$ python -q
>>> import numpy as np
>>> np.set_printoptions(precision=2, suppress=True, linewidth=160, sign=" ")
>>> data = np.maximum(np.array([[-2, -1, -5, -8],
...     [6, 4, -1, 0],
...     [3, -6, -2, 2],
...     [6, 7, 2, -9],
...     [2, -2, 8, 2],
...     [6, -1, 9, 7],
...     [8, 3, -6, 7],
...     [9, 1, -1, 2],
...     [8, -2, 9, -9],
...     [-7, -5, 9, -3],
...     [8, -6, -3, -4],
...     [-4, -7, -4, -1],
...     [9, 3, -6, -1]]) @ np.array([[2, -1, 0, 0, 1],
...     [-2, 0, 0, 2, -2],
...     [-1, -2, -1, -1, 1],
...     [1, 2, -1, -1, 0]]) + np.array([3, 2, 0, 3, 1]), 0)
>>> data
array([[  0,   0,  13,  14,   0],
       [  8,   0,   1,  12,   0],
       [ 25,   7,   0,   0,  14],
       [  0,   0,   7,  24,   0],
       [  5,   0,   0,   0,  15],
       [ 15,   0,   0,   0,  18],
       [ 26,  20,   0,   8,   0],
       [ 22,   0,   0,   4,   7],
       [  5,   0,   0,   0,  22],
       [  0,   0,   0,   0,  13],
       [ 30,   0,   7,   0,  18],
       [ 12,  12,   5,   0,   7],
       [ 20,   3,   7,  16,   0]])
>>> t3 = np.stack([data, 5 * data, data[::-1]])
>>> np.linalg.matrix_rank(t3.reshape(3, -1))
np.int64(2)
>>> np.linalg.matrix_rank(t3)
array([ 5,  5,  5])
>>> basis = data[[4, 7]].astype(float)
>>> for _ in range(7):
...     labels = np.linalg.norm(data[:, None] - basis, axis=-1).argmin(axis=1)
...     basis = np.array([data[labels == j].mean(axis=0) for j in range(2)])
... 
>>> labels
array([ 0,  0,  1,  0,  0,  0,  1,  1,  0,  0,  1,  0,  1])
>>> np.bincount(labels)
array([ 8,  5])
>>> basis
array([[  5.62,   1.5 ,   3.25,   6.25,   9.38],
       [ 24.6 ,   6.  ,   2.8 ,   5.6 ,   7.8 ]])
>>> x0 = np.array([7, 0, -3, 1, -1])
>>> target = data @ x0
>>> np.round(np.linalg.pinv(data) @ data, 2) + 0
array([[ 1.,  0.,  0.,  0.,  0.],
       [ 0.,  1.,  0.,  0.,  0.],
       [ 0.,  0.,  1.,  0.,  0.],
       [ 0.,  0.,  0.,  1.,  0.],
       [ 0.,  0.,  0.,  0.,  1.]])
>>> target
array([-25,  65, 161,   3,  20,  87, 190, 151,  13, -13, 171,  62, 135])
>>> rng = np.random.default_rng(57)
>>> target = target + 0.02 * rng.normal(size=13)
>>> target
array([-24.99,  65.01, 161.03,   3.03,  20.  ,  87.01, 189.98, 150.99,  13.01, -12.98, 170.98,  61.98, 135.01])
>>> coef, *_ = np.linalg.lstsq(data, target)
>>> coef.round(2) + 0
array([ 7.,  0., -3.,  1., -1.])
>>> J = np.load("out7.npy")
>>> J
array([[ 0,  0,  0,  0,  0,  0,  0,  0,  0],
       [ 0,  0,  0,  0,  0,  1,  1,  0,  0],
       [ 0,  0,  0,  0,  1,  1,  1,  0,  1],
       [ 0,  0,  0,  0,  0,  1,  0,  0,  0],
       [ 0,  0,  1,  0,  0,  0,  0,  0,  0],
       [ 0,  1,  1,  1,  0,  0,  1,  0,  0],
       [ 0,  1,  1,  0,  0,  1,  0,  0,  1],
       [ 0,  0,  0,  0,  0,  0,  0,  0,  0],
       [ 0,  0,  1,  0,  0,  0,  1,  0,  0]])
>>> # rank 6
>>> [round(float(np.linalg.det(J[:i, :i])), 2) + 0 for i in range(1, 10)]
[0.0, 0.0, 0.0, 0.0, 0.0, 0.0, 0.0, 0.0, 0.0]
>>> try:
...     np.linalg.cholesky(J)
... except np.linalg.LinAlgError as e:
...     print(repr(e))
... 
LinAlgError('Matrix is not positive definite')
>>> x0 = np.array([-3, -3, -1, -1, 2, -1, 1, -3, 1])
>>> J @ np.eye(9)[4]
array([ 0.,  0.,  1.,  0.,  0.,  0.,  0.,  0.,  0.])
>>> (J * x0).sum(axis=1)
array([ 0,  0,  3, -1, -1, -4, -4,  0,  0])
>>> J @ np.ones(9)
array([ 0.,  2.,  4.,  1.,  1.,  4.,  4.,  0.,  2.])
>>> vals, evecs = np.linalg.eigh(J)
>>> x0 = np.array([5, 4, 2, 5, 0, 0, 1, 5, 2])
>>> x0 @ J @ x0
np.int64(24)
>>> M2 = J + rng.integers(-2, 3, (9, 6)) @ rng.integers(-2, 3, (6, 9))
>>> M2
array([[ 2,  1, -7, -3, -6,  6, -4, -7, -5],
       [ 1,  3,  3,  6,  2, -6,  9,  9,  3],
       [ 1,  1, -4,  2, -5,  1,  2, -2, -1],
       [ 0, -1, -6, -1, -4,  8, -5, -8, -6],
       [ 6,  5, -5, -1, -3, -1,  2,  1,  0],
       [-3, -3,  0,  0,  4,  8, -6, -7, -5],
       [ 1,  3,  0, -8, -2,  7, -3, -2, -2],
       [ 1,  8,  3,  2, -7, -3, 11, 10, -2],
       [-5,  1,  7,  1, -6,  1,  5,  2, -3]])
>>> np.round(np.linalg.svd(M2 - J, compute_uv=False), 2) + 0
array([ 32.8 ,  19.47,  13.3 ,   9.21,   5.48,   0.63,   0.  ,   0.  ,   0.  ])
>>> np.abs(M2 - J).sum(axis=1)
array([ 41,  42,  19,  38,  25,  40,  28,  47,  29])
>>> X = np.loadtxt("w.csv", delimiter=",")
>>> X
array([[ -4.09,  13.37, -19.96,   6.09,   1.23, -14.89, -17.26, -16.22,  -3.15],
       [ -2.83,  12.6 , -17.63,   5.54,   0.25, -12.81, -15.3 , -14.03,  -2.54],
       [ -1.94,  11.97, -15.89,   5.11,  -0.42, -11.28, -13.86, -12.43,  -2.09],
       [ -0.83,  11.05, -13.59,   4.49,  -1.24,  -9.27, -11.98, -10.36,  -1.54],
       [ -0.24,  10.49, -12.31,   4.12,  -1.66,  -8.18, -10.95,  -9.23,  -1.24],
       [ -0.11,  10.36, -12.01,   4.03,  -1.75,  -7.92, -10.71,  -8.97,  -1.17],
       [  0.86,   9.19,  -9.65,   3.3 ,  -2.39,  -5.93,  -8.83,  -6.95,  -0.66],
       [  1.7 ,   7.75,  -7.14,   2.43,  -2.88,  -3.89,  -6.87,  -4.89,  -0.19],
       [  2.14,   6.53,  -5.34,   1.74,  -3.04,  -2.5 ,  -5.49,  -3.5 ,   0.1 ],
       [  2.2 ,   6.27,  -4.99,   1.6 ,  -3.04,  -2.24,  -5.23,  -3.24,   0.14],
       [  2.21,   6.2 ,  -4.9 ,   1.57,  -3.04,  -2.17,  -5.16,  -3.17,   0.16],
       [  2.33,   5.41,  -3.93,   1.17,  -3.  ,  -1.48,  -4.4 ,  -2.47,   0.27],
       [  2.34,   5.2 ,  -3.69,   1.06,  -2.97,  -1.31,  -4.21,  -2.3 ,   0.29],
       [  2.34,   5.01,  -3.48,   0.98,  -2.94,  -1.16,  -4.05,  -2.15,   0.31],
       [  2.23,   3.76,  -2.23,   0.44,  -2.62,  -0.38,  -3.03,  -1.32,   0.38],
       [  1.97,   2.78,  -1.43,   0.1 ,  -2.2 ,   0.03,  -2.31,  -0.83,   0.37],
       [  0.26,   0.22,  -0.06,  -0.09,  -0.26,   0.1 ,  -0.25,  -0.05,   0.05],
       [  0.19,   0.16,  -0.04,  -0.07,  -0.19,   0.07,  -0.19,  -0.04,   0.04],
       [  0.15,   0.13,  -0.03,  -0.06,  -0.15,   0.06,  -0.15,  -0.03,   0.03],
       [ -0.53,  -0.37,   0.07,   0.26,   0.52,  -0.24,   0.55,   0.11,  -0.1 ],
       [ -1.89,  -0.88,   0.06,   1.48,   1.75,  -1.05,   2.28,   0.52,  -0.32],
       [ -3.12,  -0.63,  -0.07,   3.69,   2.7 ,  -2.02,   4.92,   1.48,  -0.38],
       [ -3.24,  -0.55,  -0.08,   4.  ,   2.77,  -2.12,   5.28,   1.63,  -0.37],
       [ -4.05,   1.86,   0.15,   9.77,   2.81,  -3.18,  12.14,   5.23,   0.26],
       [ -4.  ,   2.56,   0.31,  11.1 ,   2.59,  -3.26,  13.78,   6.21,   0.49],
       [ -3.86,   3.47,   0.54,  12.74,   2.23,  -3.28,  15.83,   7.49,   0.8 ],
       [ -3.69,   4.18,   0.75,  13.99,   1.91,  -3.26,  17.41,   8.5 ,   1.05],
       [ -3.51,   4.85,   0.96,  15.12,   1.58,  -3.21,  18.87,   9.45,   1.3 ],
       [ -2.44,   7.76,   2.04,  19.83,  -0.08,  -2.73,  25.05,  13.64,   2.43],
       [ -1.45,   9.9 ,   2.96,  23.1 ,  -1.48,  -2.18,  29.48,  16.77,   3.31]])
>>> # rows and columns are dependent
>>> t3 = np.stack([X, 2 * X, X[::-1]])
>>> np.einsum("bij,cij->bc", t3, t3)
array([[12260.9 , 24521.8 , -3416.67],
       [24521.8 , 49043.61, -6833.35],
       [-3416.67, -6833.35, 12260.9 ]])
>>> basis = X[[12, 15]].astype(float)
>>> for _ in range(3):
...     labels = np.linalg.norm(X[:, None] - basis, axis=-1).argmin(axis=1)
...     basis = np.array([X[labels == j].mean(axis=0) for j in range(2)])
... 
>>> labels
array([ 0,  0,  0,  0,  0,  0,  0,  0,  0,  0,  0,  0,  0,  0,  0,  0,  1,  1,  1,  1,  1,  1,  1,  1,  1,  1,  1,  1,  1,  1])
>>> np.bincount(labels)
array([ 16,  14])
>>> E = np.load("m.npy")
>>> E
array([[-0.88,  0.43,  1.34,  0.92,  0.9 ,  1.35, -0.45,  0.47, -0.91,  0.45, -0.9 ,  0.93,  0.93,  0.45,  1.33],
       [-0.57,  0.29,  0.83,  0.53,  0.54,  0.81, -0.26,  0.25, -0.54,  0.26, -0.56,  0.57,  0.52,  0.25,  0.83],
       [-0.71,  0.35,  1.09,  0.77,  0.78,  1.1 , -0.38,  0.36, -0.76,  0.37, -0.77,  0.72,  0.68,  0.38,  1.11],
       [ 3.54, -1.77, -5.31, -3.55, -3.55, -5.33,  1.73, -1.79,  3.6 , -1.76,  3.54, -3.54, -3.54, -1.75, -5.33],
       [ 0.04, -0.06, -0.04, -0.06, -0.06, -0.05,  0.02, -0.01,  0.04, -0.01,  0.03, -0.03, -0.02, -0.01, -0.08],
       [ 1.47, -0.75, -2.19, -1.43, -1.49, -2.21,  0.76, -0.73,  1.44, -0.75,  1.46, -1.42, -1.44, -0.75, -2.22],
       [-0.12,  0.08,  0.2 ,  0.13,  0.12,  0.17, -0.04,  0.07, -0.11,  0.06, -0.12,  0.12,  0.13,  0.08,  0.19],
       [-0.93,  0.51,  1.42,  0.93,  0.97,  1.38, -0.45,  0.47, -0.94,  0.47, -0.93,  0.94,  0.96,  0.45,  1.42],
       [-1.34,  0.66,  2.03,  1.35,  1.35,  1.98, -0.69,  0.65, -1.34,  0.69, -1.36,  1.35,  1.38,  0.68,  2.02],
       [ 0.77, -0.37, -1.18, -0.75, -0.77, -1.15,  0.36, -0.38,  0.81, -0.39,  0.77, -0.76, -0.79, -0.39, -1.17],
       [ 1.23, -0.57, -1.82, -1.21, -1.21, -1.82,  0.61, -0.62,  1.22, -0.63,  1.22, -1.19, -1.19, -0.57, -1.8 ],
       [ 2.75, -1.37, -4.2 , -2.78, -2.81, -4.16,  1.41, -1.39,  2.79, -1.36,  2.79, -2.82, -2.79, -1.38, -4.2 ],
       [ 0.56, -0.29, -0.86, -0.6 , -0.54, -0.84,  0.23, -0.27,  0.59, -0.28,  0.57, -0.57, -0.6 , -0.3 , -0.86],
       [-2.04,  1.03,  3.08,  2.07,  2.08,  3.1 , -1.04,  1.05, -2.04,  1.02, -2.05,  2.06,  2.11,  0.97,  3.09],
       [ 3.23, -1.61, -4.83, -3.2 , -3.21, -4.8 ,  1.58, -1.57,  3.22, -1.58,  3.21, -3.19, -3.24, -1.62, -4.84],
       [-1.32,  0.67,  1.97,  1.27,  1.31,  1.96, -0.69,  0.66, -1.32,  0.66, -1.32,  1.31,  1.31,  0.63,  2.01],
       [-2.99,  1.51,  4.48,  3.  ,  3.01,  4.51, -1.49,  1.5 , -3.  ,  1.5 , -3.03,  3.  ,  3.03,  1.5 ,  4.49],
       [ 1.6 , -0.8 , -2.36, -1.6 , -1.6 , -2.37,  0.81, -0.8 ,  1.57, -0.78,  1.58, -1.56, -1.58, -0.79, -2.41],
       [-0.73,  0.33,  1.09,  0.72,  0.72,  1.07, -0.39,  0.35, -0.7 ,  0.34, -0.72,  0.72,  0.69,  0.32,  1.05],
       [-1.26,  0.61,  1.91,  1.29,  1.29,  1.92, -0.66,  0.63, -1.27,  0.63, -1.28,  1.27,  1.29,  0.64,  1.94],
       [ 0.89, -0.5 , -1.37, -0.92, -0.93, -1.36,  0.49, -0.43,  0.87, -0.49,  0.91, -0.95, -0.91, -0.47, -1.37],
       [ 5.9 , -2.98, -8.87, -5.94, -5.91, -8.87,  2.96, -2.93,  5.95, -2.93,  5.9 , -5.93, -5.94, -2.98, -8.86],
       [-0.32,  0.17,  0.48,  0.33,  0.3 ,  0.45, -0.18,  0.15, -0.29,  0.16, -0.31,  0.29,  0.33,  0.15,  0.46],
       [ 3.95, -1.96, -5.91, -3.98, -3.96, -5.89,  1.97, -1.94,  3.96, -1.96,  3.96, -3.94, -3.97, -1.94, -5.91],
       [ 1.93, -0.92, -2.91, -1.93, -1.94, -2.91,  0.97, -0.97,  1.93, -0.96,  1.9 , -1.95, -1.93, -0.93, -2.88],
       [ 0.48, -0.25, -0.72, -0.46, -0.48, -0.77,  0.19, -0.23,  0.5 , -0.25,  0.48, -0.47, -0.49, -0.24, -0.71],
       [-0.24,  0.09,  0.4 ,  0.3 ,  0.28,  0.4 , -0.15,  0.12, -0.26,  0.12, -0.26,  0.26,  0.3 ,  0.12,  0.42],
       [-2.09,  1.09,  3.19,  2.14,  2.14,  3.21, -1.07,  1.06, -2.15,  1.05, -2.11,  2.12,  2.15,  1.03,  3.2 ],
       [-3.05,  1.5 ,  4.54,  3.02,  3.06,  4.53, -1.5 ,  1.5 , -3.03,  1.51, -3.07,  3.  ,  3.05,  1.53,  4.53],
       [-1.65,  0.81,  2.48,  1.66,  1.68,  2.48, -0.86,  0.85, -1.66,  0.82, -1.66,  1.63,  1.64,  0.8 ,  2.52],
       [ 2.74, -1.33, -4.09, -2.75, -2.73, -4.07,  1.37, -1.34,  2.71, -1.39,  2.7 , -2.74, -2.71, -1.37, -4.12],
       [-2.  ,  0.99,  2.94,  1.96,  1.98,  2.95, -0.99,  0.97, -1.92,  0.95, -2.01,  1.97,  1.98,  1.  ,  2.93],
       [-4.51,  2.28,  6.72,  4.5 ,  4.5 ,  6.73, -2.26,  2.21, -4.51,  2.23, -4.47,  4.46,  4.49,  2.26,  6.78],
       [ 0.09, -0.08, -0.22, -0.08, -0.12, -0.22,  0.06, -0.06,  0.16, -0.05,  0.15, -0.12, -0.12, -0.07, -0.18],
       [ 2.08, -1.03, -3.11, -2.04, -2.05, -3.12,  1.02, -1.02,  2.08, -1.07,  2.08, -2.07, -2.11, -1.02, -3.09],
       [ 0.36, -0.19, -0.57, -0.38, -0.39, -0.55,  0.18, -0.19,  0.36, -0.17,  0.35, -0.39, -0.37, -0.16, -0.59],
       [ 0.2 , -0.11, -0.29, -0.2 , -0.17, -0.3 ,  0.12, -0.12,  0.21, -0.12,  0.19, -0.19, -0.21, -0.07, -0.26],
       [-0.5 ,  0.28,  0.82,  0.51,  0.5 ,  0.76, -0.23,  0.25, -0.54,  0.27, -0.54,  0.52,  0.52,  0.25,  0.78],
       [ 1.91, -0.94, -2.82, -1.88, -1.88, -2.79,  0.92, -0.89,  1.93, -0.97,  1.89, -1.94, -1.89, -0.92, -2.82],
       [-2.99,  1.53,  4.49,  3.01,  2.97,  4.5 , -1.53,  1.51, -2.97,  1.5 , -3.  ,  2.99,  2.97,  1.54,  4.49],
       [-6.41,  3.22,  9.64,  6.46,  6.41,  9.63, -3.21,  3.2 , -6.43,  3.22, -6.45,  6.42,  6.41,  3.17,  9.58],
       [-1.22,  0.57,  1.88,  1.24,  1.29,  1.9 , -0.62,  0.6 , -1.23,  0.63, -1.24,  1.29,  1.26,  0.61,  1.87],
       [ 0.72, -0.34, -1.08, -0.72, -0.72, -1.1 ,  0.41, -0.4 ,  0.7 , -0.41,  0.71, -0.74, -0.73, -0.32, -1.09]])
>>> Ac = (E - E.mean(axis=0)) / E.std(axis=0)
>>> np.argwhere(np.abs(Ac) > 2)
array([[ 21,   0],
       [ 21,   1],
       [ 21,   2],
       [ 21,   3],
       [ 21,   4],
       [ 21,   5],
       [ 21,   6],
       [ 21,   7],
       [ 21,   8],
       [ 21,   9],
       [ 21,  10],
       [ 21,  11],
       [ 21,  12],
       [ 21,  13],
       [ 21,  14],
       [ 40,   0],
       [ 40,   1],
       [ 40,   2],
       [ 40,   3],
       [ 40,   4],
       [ 40,   5],
       [ 40,   6],
       [ 40,   7],
       [ 40,   8],
       [ 40,   9],
       [ 40,  10],
       [ 40,  11],
       [ 40,  12],
       [ 40,  13],
       [ 40,  14]])
>>> coef = np.linalg.lstsq(np.delete(Ac, 14, axis=1), Ac[:, 14])[0]
>>> coef
array([-0.21,  0.06,  0.41,  0.03,  0.46, -0.19, -0.08,  0.05, -0.21, -0.02,  0.31, -0.08,  0.02,  0.07])
>>> round(float(1 - np.var(Ac[:, 14] - np.delete(Ac, 14, axis=1) @ coef)), 2)
1.0
>>> np.abs(coef).argmax()
np.int64(4)
